>>> import numpy as np
>>> import numpy.linalg as la
>>> np.set_printoptions(precision=2, suppress=True, linewidth=100, floatmode="fixed")
>>> K = np.array([[-5.01, 22.39, -19.85, 12.18, -16.36],
...     [11.75, -8.82, 14.89, -5.6, 28.94],
...     [-2.42, -20.26, 11.97, -15.34, 6.96],
...     [-9.61, 6.84, -6.79, -10.48, 14.69],
...     [-21.05, 12.65, -7.7, -14.43, 9.93]])
>>> r0, r1 = K[3], K[1]
>>> np.round(r0 @ r0, 2)
np.float64(510.87)
>>> pr = (r0 @ r1) / (r0 @ r0) * r0
>>> np.round((r1 - pr) @ r0, 2)
np.float64(-0.0)
>>> round(float(la.norm(r0 + r1) ** 2 + la.norm(r0 - r1) ** 2), 2)
3634.64
>>> pr
array([-3.94,  2.80, -2.78, -4.30,  6.02])
>>> rng = np.random.default_rng(436)
>>> idx = rng.permutation(5)
>>> M2 = K[:, idx] * rng.choice([-1, 1], 5)
>>> M2
array([[ 12.18,  -5.01, -16.36,  22.39, -19.85],
       [ -5.60,  11.75,  28.94,  -8.82,  14.89],
       [-15.34,  -2.42,   6.96, -20.26,  11.97],
       [-10.48,  -9.61,  14.69,   6.84,  -6.79],
       [-14.43, -21.05,   9.93,  12.65,  -7.70]])
>>> Uu, _, Vt = la.svd(K.T @ M2)
>>> idx
array([3, 0, 4, 1, 2])
>>> print(np.round(Uu @ Vt, 2) + 0)
[[0.00 1.00 0.00 0.00 0.00]
 [0.00 0.00 0.00 1.00 0.00]
 [0.00 0.00 0.00 0.00 1.00]
 [1.00 0.00 0.00 0.00 0.00]
 [0.00 0.00 1.00 0.00 0.00]]
>>> round(np.abs(la.eigvals(K)).max(), 2)
np.float64(31.04)
>>> round(float(la.det(K)), 2)
107213.93
>>> print((K + K.T) / 2)
[[ -5.01  17.07 -11.14   1.29 -18.70]
 [ 17.07  -8.82  -2.69   0.62  20.80]
 [-11.14  -2.69  11.97 -11.06  -0.37]
 [  1.29   0.62 -11.06 -10.48   0.13]
 [-18.70  20.80  -0.37   0.13   9.93]]
>>> np.allclose(K, K.T)
False
>>> np.allclose(K @ K.T, K.T @ K)
False
>>> np.sort(np.abs(la.eigvals(K)))
array([ 0.70,  8.75, 23.71, 23.71, 31.04])
>>> idx = rng.permutation(5)
>>> idx
array([1, 3, 4, 2, 0])
>>> M2 = K[idx][:, idx]
>>> print(np.trace(M2))
-2.41
>>> np.diag(M2)
array([ -8.82, -10.48,   9.93,  11.97,  -5.01])
>>> O, vecs = la.qr(K[:, :3])[0], la.qr(K[:, 3:])[0]
>>> sv = la.svd(O.T @ vecs, compute_uv=False)
>>> print(round(float(la.norm(O @ O.T - vecs @ vecs.T, 2)), 2))
1.0
>>> sv
array([1.00, 0.86])
>>> print(np.degrees(np.arccos(sv.clip(0, 1))))
[ 2.52 30.32]
>>> X = np.loadtxt("test5.csv", delimiter=",")
>>> print(X)
[[-2.00 -3.00  3.00  0.00  2.00 -1.00]
 [ 4.00 -2.00 -2.00  4.00  2.00  2.00]
 [ 0.00 -4.00 -4.00  1.00 -4.00 -4.00]
 [-1.00  1.00  1.00  3.00 -4.00  0.00]
 [-4.00  1.00 -4.00  1.00  5.00  0.00]]
>>> vec = np.array([-1, 2, 0, -2, 0, 1])
>>> print((X * vec).sum(axis=1))
[ -5.00 -14.00 -14.00  -3.00   4.00]
>>> gram = X.T @ X
>>> gram
array([[ 37.00,  -7.00,   1.00,   9.00, -12.00,  10.00],
       [ -7.00,  31.00,   8.00,  -8.00,   7.00,  15.00],
       [  1.00,   8.00,  46.00, -13.00,  -6.00,   9.00],
       [  9.00,  -8.00, -13.00,  27.00,  -3.00,   4.00],
       [-12.00,   7.00,  -6.00,  -3.00,  65.00,  18.00],
       [ 10.00,  15.00,   9.00,   4.00,  18.00,  21.00]])
>>> la.svd(X, compute_uv=False) ** 2
array([77.54, 59.21, 46.04, 27.07, 17.13])
>>> np.diag(gram)
array([37.00, 31.00, 46.00, 27.00, 65.00, 21.00])
>>> M2 = X + rng.integers(-2, 3, (5, 3)) @ rng.integers(-2, 3, (3, 6))
>>> M2
array([[-2.00, -1.00,  0.00, -2.00,  2.00, -4.00],
       [ 6.00, -5.00,  1.00,  7.00,  4.00,  4.00],
       [ 2.00, -7.00, -2.00,  4.00, -2.00, -1.00],
       [ 4.00, -3.00,  2.00,  7.00,  1.00,  1.00],
       [-5.00,  1.00, -3.00,  1.00,  4.00,  1.00]])
>>> M2 - X
array([[ 0.00,  2.00, -3.00, -2.00,  0.00, -3.00],
       [ 2.00, -3.00,  3.00,  3.00,  2.00,  2.00],
       [ 2.00, -3.00,  2.00,  3.00,  2.00,  3.00],
       [ 5.00, -4.00,  1.00,  4.00,  5.00,  1.00],
       [-1.00,  0.00,  1.00,  0.00, -1.00,  1.00]])
>>> Uu, sv, Vt = la.svd(X, full_matrices=False)
>>> np.allclose(Uu * sv @ Vt, X)
True
>>> print(sv)
[8.81 7.69 6.79 5.20 4.14]
>>> def softmax(z):
...     e = np.exp(z - z.max(axis=-1, keepdims=True))
...     return e / e.sum(axis=-1, keepdims=True)
... 
>>> np.round(softmax(10 * X[1]), 2) + 0
array([0.50, 0.00, 0.00, 0.50, 0.00, 0.00])
>>> print(np.round(softmax(X[1]), 2) + 0)
[0.44 0.00 0.00 0.44 0.06 0.06]
>>> S = X @ X.T / np.sqrt(6)
>>> print(softmax(S).round(6).argmax(axis=1))
[0 1 2 3 4]
>>> print(np.round(softmax(S + np.triu(np.full(S.shape, -np.inf), 1)), 2) + 0)
[[1.00 0.00 0.00 0.00 0.00]
 [0.00 1.00 0.00 0.00 0.00]
 [0.00 0.00 1.00 0.00 0.00]
 [0.00 0.00 0.00 1.00 0.00]
 [0.00 0.00 0.00 0.00 1.00]]
>>> np.round(softmax(S), 2) + 0
array([[1.00, 0.00, 0.00, 0.00, 0.00],
       [0.00, 1.00, 0.00, 0.00, 0.00],
       [0.00, 0.00, 1.00, 0.00, 0.00],
       [0.00, 0.00, 0.00, 1.00, 0.00],
       [0.00, 0.00, 0.00, 0.00, 1.00]])
>>> F = np.load("out4.npy")
>>> F
array([[-2.00,  5.00,  0.00,  0.00],
       [ 5.00,  2.00,  5.00,  0.00],
       [ 0.00,  5.00, -2.00,  5.00],
       [ 0.00,  0.00,  5.00, -1.00]])
>>> # symmetric
>>> ev, vecs = la.eig(F)
>>> np.sort(la.eigvals(F @ F))
array([ 4.25, 18.32, 63.67, 76.75])
>>> np.sort(la.eigvals(F.T))
array([-8.76, -4.28,  2.06,  7.98])
>>> ev, vecs = la.eigh(F)
>>> print(np.round(vecs.T @ vecs, 2) + 0)
[[1.00 0.00 0.00 0.00]
 [0.00 1.00 0.00 0.00]
 [0.00 0.00 1.00 0.00]
 [0.00 0.00 0.00 1.00]]
>>> la.eigvalsh(F + -2 * np.eye(4))
array([-10.76,  -6.28,   0.06,   5.98])
>>> np.round(vecs.T @ F @ vecs, 2) + 0
array([[-8.76,  0.00,  0.00,  0.00],
       [ 0.00, -4.28,  0.00,  0.00],
       [ 0.00,  0.00,  2.06,  0.00],
       [ 0.00,  0.00,  0.00,  7.98]])
>>> np.abs(vecs[:, -1])
array([0.37, 0.73, 0.51, 0.28])
>>> M = np.load("arr.npy")
>>> M
array([[0, 1, 1],
       [1, 0, 1],
       [1, 1, 0]])
>>> t = np.radians(90)
>>> Rm = np.eye(6)
>>> Rm[3, 3] = Rm[2, 2] = np.cos(t)
>>> Rm[3, 2], Rm[2, 3] = -np.sin(t), np.sin(t)
>>> Rm.round(2) + 0
array([[ 1.00,  0.00,  0.00,  0.00,  0.00,  0.00],
       [ 0.00,  1.00,  0.00,  0.00,  0.00,  0.00],
       [ 0.00,  0.00,  0.00,  1.00,  0.00,  0.00],
       [ 0.00,  0.00, -1.00,  0.00,  0.00,  0.00],
       [ 0.00,  0.00,  0.00,  0.00,  1.00,  0.00],
       [ 0.00,  0.00,  0.00,  0.00,  0.00,  1.00]])
>>> M2 = X @ Rm.T
>>> np.allclose(X @ X.T, M2 @ M2.T)
True
>>> M2.round(2) + 0
array([[-2.00, -3.00,  0.00, -3.00,  2.00, -1.00],
       [ 4.00, -2.00,  4.00,  2.00,  2.00,  2.00],
       [ 0.00, -4.00,  1.00,  4.00, -4.00, -4.00],
       [-1.00,  1.00,  3.00, -1.00, -4.00,  0.00],
       [-4.00,  1.00,  1.00,  4.00,  5.00,  0.00]])
>>> X[1] @ X[4]
np.float64(4.0)
>>> np.round(la.norm(X, 1), 2), round(la.norm(X, np.inf), 2)
(np.float64(17.0), np.float64(17.0))
>>> print(np.round(la.norm(X[1], 1), 2), np.round(la.norm(X[1], np.inf), 2))
16.0 4.0
>>> round(float(la.norm(X[1] - X[4])), 2)
9.95
>>> round(float(la.norm(X, "nuc")), 2)
32.63
>>> feats = np.loadtxt("dump.csv", delimiter=",")
>>> print(feats)
[[101.00  50.00  67.00 110.00  42.00]
 [ 50.00 145.00  49.00 121.00  78.00]
 [ 67.00  49.00  51.00  74.00  31.00]
 [110.00 121.00  74.00 170.00  85.00]
 [ 42.00  78.00  31.00  85.00  49.00]]
>>> r0 = np.array([1, 1])
>>> np.polyval(r0, feats[0])
array([102.00,  51.00,  68.00, 111.00,  43.00])
>>> np.convolve(feats[0], r0)
array([101.00, 151.00, 117.00, 177.00, 152.00,  42.00])
>>> m1 = np.load("m.npy")
>>> m1
array([[-0.80,  1.10, -5.04,  0.40,  1.70],
       [-0.10,  0.90,  1.25, -0.70, -0.40],
       [ 1.10, -0.50, -4.81,  0.30,  1.60],
       [ 2.00, -0.20,  5.14,  0.70, -1.70],
       [ 0.20,  1.70,  2.84, -0.20, -0.90],
       [-0.40, -1.80, -1.38, -1.20,  0.50],
       [ 0.90, -0.10,  0.64, -1.50, -0.20],
       [ 0.20,  0.30,  4.79, -2.20, -1.60],
       [-0.50,  1.30,  2.62,  0.60, -0.90],
       [ 0.90,  1.50,  1.88, -1.10, -0.60],
       [ 1.00, -0.40, -0.20,  0.40,  0.10]])
>>> Xs = (m1 - m1.mean(axis=0)) / m1.std(axis=0)
>>> print(Xs.std(axis=0))
[1.00 1.00 1.00 1.00 1.00]
>>> np.argwhere(np.abs(Xs) > 2)
array([[5, 1]])
>>> coef = la.lstsq(np.delete(Xs, 3, axis=1), Xs[:, 3])[0]
>>> coef
array([ 0.35,  0.31, -8.18, -7.74])
>>> round(float(1 - np.var(Xs[:, 3] - np.delete(Xs, 3, axis=1) @ coef)), 2)
0.22
